% ipython --no-banner

In [1]: import numpy as np

In [2]: np.set_printoptions(suppress=True, linewidth=120)

In [3]: rd = lambda a: np.round(a, 3) + 0

In [4]: M = np.loadtxt("sample19.csv", delimiter=",")

In [5]: M
Out[5]: 
array([[ 0.121, -0.164, -2.077],
       [-0.144,  0.197, -7.191],
       [-0.322, -0.953, -6.93 ],
       [-0.349, -0.272, -4.589],
       [ 0.085, -0.221, -2.121],
       [ 0.014, -0.578, -0.112],
       [ 0.284, -0.307, -2.124],
       [-0.512, -0.42 , -5.027],
       [ 0.024, -0.222, -1.975],
       [-0.312,  0.14 , -7.213],
       [-0.232, -0.231, -4.184],
       [ 0.077, -0.453, -4.725],
       [-0.146,  0.012, -5.147],
       [-0.502, -0.288, -6.349],
       [-0.152,  0.233, -4.495],
       [-0.16 ,  0.216,  0.18 ],
       [-0.064, -0.416, -7.249],
       [-0.125, -0.093,  0.229],
       [-0.357, -0.368, -6.736],
       [-0.275,  0.295, -0.116],
       [-0.065, -0.419, -4.459],
       [ 0.27 ,  0.144, -2.637],
       [-0.35 ,  0.135, -1.958],
       [-0.423, -0.206, -2.331],
       [-0.446,  0.312, -5.355],
       [-0.342, -0.837, -7.088]])

In [6]: Ac = (M - M.mean(axis=0)) / M.std(axis=0)

In [7]: print(np.argwhere(np.abs(Ac) > 2))
[[2 1]
 [6 0]]

In [8]: b = np.linalg.lstsq(np.delete(Ac, 1, axis=1), Ac[:, 1])[0]

In [9]: rd(1 - np.var(Ac[:, 1] - np.delete(Ac, 1, axis=1) @ b))
Out[9]: np.float64(0.097)

In [10]: lab = M[:, 0] > np.median(M[:, 0])

In [11]: f = M[lab].mean(axis=0) - M[~lab].mean(axis=0)

In [12]: print(rd(f))
[0.366 0.015 1.047]

In [13]: np.argsort(-np.abs(f).round(6), kind="stable")
Out[13]: array([2, 0, 1])

In [14]: F = np.loadtxt("test11.csv", delimiter=",")

In [15]: F
Out[15]: 
array([[-5. , -0.3, -0.9,  0.4],
       [ 2. , -1.2, -1.5,  0.7],
       [ 4. ,  0.1,  2. ,  0.7],
       [-1. ,  0.1,  0.6, -2.6]])

In [16]: print(np.allclose(F, F.T))
False

In [17]: np.allclose(F @ F.T, F.T @ F)
Out[17]: False

In [18]: rd(np.trace(F))
Out[18]: np.float64(-6.8)

In [19]: rd((F - F.T) / 2)
Out[19]: 
array([[ 0.  , -1.15, -2.45,  0.7 ],
       [ 1.15,  0.  , -0.8 ,  0.3 ],
       [ 2.45,  0.8 ,  0.  ,  0.05],
       [-0.7 , -0.3 , -0.05,  0.  ]])

In [20]: rd(np.abs(np.linalg.eigvals(F)).max())
Out[20]: np.float64(3.673)

In [21]: rd((F + F.T) / 2)
Out[21]: 
array([[-5.  ,  0.85,  1.55, -0.3 ],
       [ 0.85, -1.2 , -0.7 ,  0.4 ],
       [ 1.55, -0.7 ,  2.  ,  0.65],
       [-0.3 ,  0.4 ,  0.65, -2.6 ]])

In [22]: hat = np.triu(np.array([[8, 8, 9, 4], [8, 9, 9, 1], [8, 0, 0, 1], [1, 8, 9, 3]]), 1) + np.eye(4)

In [23]: B = hat @ F @ np.linalg.inv(hat)

In [24]: print(rd(hat @ F - F @ hat))
[[ 48.   31.7  56.1  22.7]
 [ 35.  -15.   11.4  -1.6]
 [ -1.  -31.9 -36.3 -20.7]
 [  0.    8.    8.1   3.3]]

In [25]: rd(B)
Out[25]: 
array([[   43. ,  -352.6,  2793.9, -2611.4],
       [   37. ,  -296.2,  2349.9, -2197.3],
       [    3. ,   -23.8,   189.8,  -179.9],
       [   -1. ,     8.1,   -63.3,    56.6]])

In [26]: np.linalg.matrix_rank(B)
Out[26]: np.int64(4)

In [27]: rd(np.linalg.det(B))
Out[27]: np.float64(-28.513)

In [28]: rd(np.trace(B)), rd(np.trace(F))
Out[28]: (np.float64(-6.8), np.float64(-6.8))

In [29]: rd(np.poly(B))
Out[29]: array([  1.   ,   6.8  ,   8.78 , -20.031, -28.513])
